>>> import numpy as np
>>> np.set_printoptions(precision=2, suppress=True, linewidth=100, legacy="1.25")
>>> mat = np.load("w.npy")
>>> mat
array([[-10,  -2,   2,  -1,   0,   2],
       [ -5,  -1,   0,   1,   0,  -2],
       [ -5,  -1,   0,   1,   2,  -1],
       [ 10,   2,  -1,  -1,  -1,  -2],
       [ 10,   2,   2,  -2,  -2,   1],
       [  0,   0,   0,  -2,  -2,   1]])
>>> # rank 5
>>> A2 = mat / np.sqrt((mat ** 2).mean(axis=1, keepdims=True))
>>> np.linalg.norm(A2, axis=1)
array([2.45, 2.45, 2.45, 2.45, 2.45, 2.45])
>>> np.linalg.matrix_rank(mat - mat.mean(axis=1, keepdims=True))
5
>>> A2[0]
array([-2.3 , -0.46,  0.46, -0.23,  0.  ,  0.46])
>>> np.linalg.matrix_rank(A2) == np.linalg.matrix_rank(mat)
True
>>> A2 = mat[0, 0] * mat[1:] - np.outer(mat[1:, 0], mat[0])
>>> A2
array([[  0,   0,  10, -15,   0,  30],
       [  0,   0,  10, -15, -20,  20],
       [  0,   0, -10,  20,  10,   0],
       [  0,   0, -40,  30,  20, -30],
       [  0,   0,   0,  20,  20, -10]])
>>> mat[:, 0] / mat[0, 0]
array([ 1. ,  0.5,  0.5, -1. , -1. , -0. ])
>>> print(np.flatnonzero(~A2.round(6).any(axis=1)))
[]
>>> left, sig = np.linalg.svd(A2)
Traceback (most recent call last):
  File "<python-input-14>", line 1, in <module>
    left, sig = np.linalg.svd(A2)
    ^^^^^^^^^
ValueError: too many values to unpack (expected 2)
>>> left, sig, Vt = np.linalg.svd(A2, full_matrices=False)
>>> np.round(left.T @ A2 @ Vt.T, 2) + 0
array([[80.93,  0.  ,  0.  ,  0.  ,  0.  ],
       [ 0.  , 24.58,  0.  ,  0.  ,  0.  ],
       [ 0.  ,  0.  , 19.6 ,  0.  ,  0.  ],
       [ 0.  ,  0.  ,  0.  , 10.59,  0.  ],
       [ 0.  ,  0.  ,  0.  ,  0.  ,  0.  ]])
>>> sig.round(2) + 0
array([80.93, 24.58, 19.6 , 10.59,  0.  ])
>>> np.cumsum(sig ** 2) / np.sum(sig ** 2)
array([0.86, 0.94, 0.99, 1.  , 1.  ])
>>> (sig > 1e-8).sum()
4
>>> K = np.loadtxt("mat.csv", delimiter=",")
>>> K
array([[-7.91,  0.54,  1.19, -5.97],
       [-9.36, -2.6 , -1.97,  1.32],
       [-7.64,  6.19,  0.61, -1.68],
       [-9.03,  1.61, -3.45,  1.99],
       [-7.94,  5.68, -1.32, -1.72],
       [-3.5 , -6.29, -6.79, -1.43],
       [ 1.6 , -3.52, -7.84,  4.85],
       [-6.91, -4.6 ,  4.14, -3.73],
       [ 5.96,  5.76,  2.04, -5.21],
       [ 6.71,  6.17,  2.23, -3.46],
       [-1.76, -7.4 , -5.67, -3.16],
       [ 1.02, -3.43,  5.21,  7.75],
       [ 0.42,  7.36,  3.44,  5.81],
       [ 6.39,  2.29,  6.02, -4.2 ],
       [-1.78,  0.12,  9.19, -3.52],
       [ 1.23, -2.43, -2.8 , -9.21],
       [-5.92,  2.89,  3.48,  6.67],
       [-7.43, -3.75,  4.22, -3.6 ],
       [-7.43, -1.24, -6.16,  2.32],
       [-6.98,  4.01, -1.68,  5.69],
       [-8.91, -3.41, -2.06, -2.19],
       [ 1.29,  2.87,  0.23,  9.49],
       [-4.96,  4.68, -7.31, -0.27],
       [-8.23,  1.44, -5.49,  0.16],
       [-1.69,  8.23,  4.54, -2.96]])
>>> C = K[[21, 17]].astype(float)
>>> for _ in range(3):
...     lab = np.linalg.norm(K[:, None] - C, axis=-1).argmin(axis=1)
...     C = np.array([K[lab == j].mean(axis=0) for j in range(2)])
... 
>>> lab
array([1, 1, 1, 1, 1, 1, 0, 1, 0, 0, 1, 0, 0, 0, 0, 1, 0, 1, 1, 1, 1, 0, 1, 1, 0])
>>> np.abs(C[1] - C[0]).argmax()
0
>>> C
array([[ 1.4 ,  2.87,  2.85,  1.52],
       [-6.45, -0.5 , -2.3 , -1.43]])
>>> print(np.bincount(lab))
[10 15]
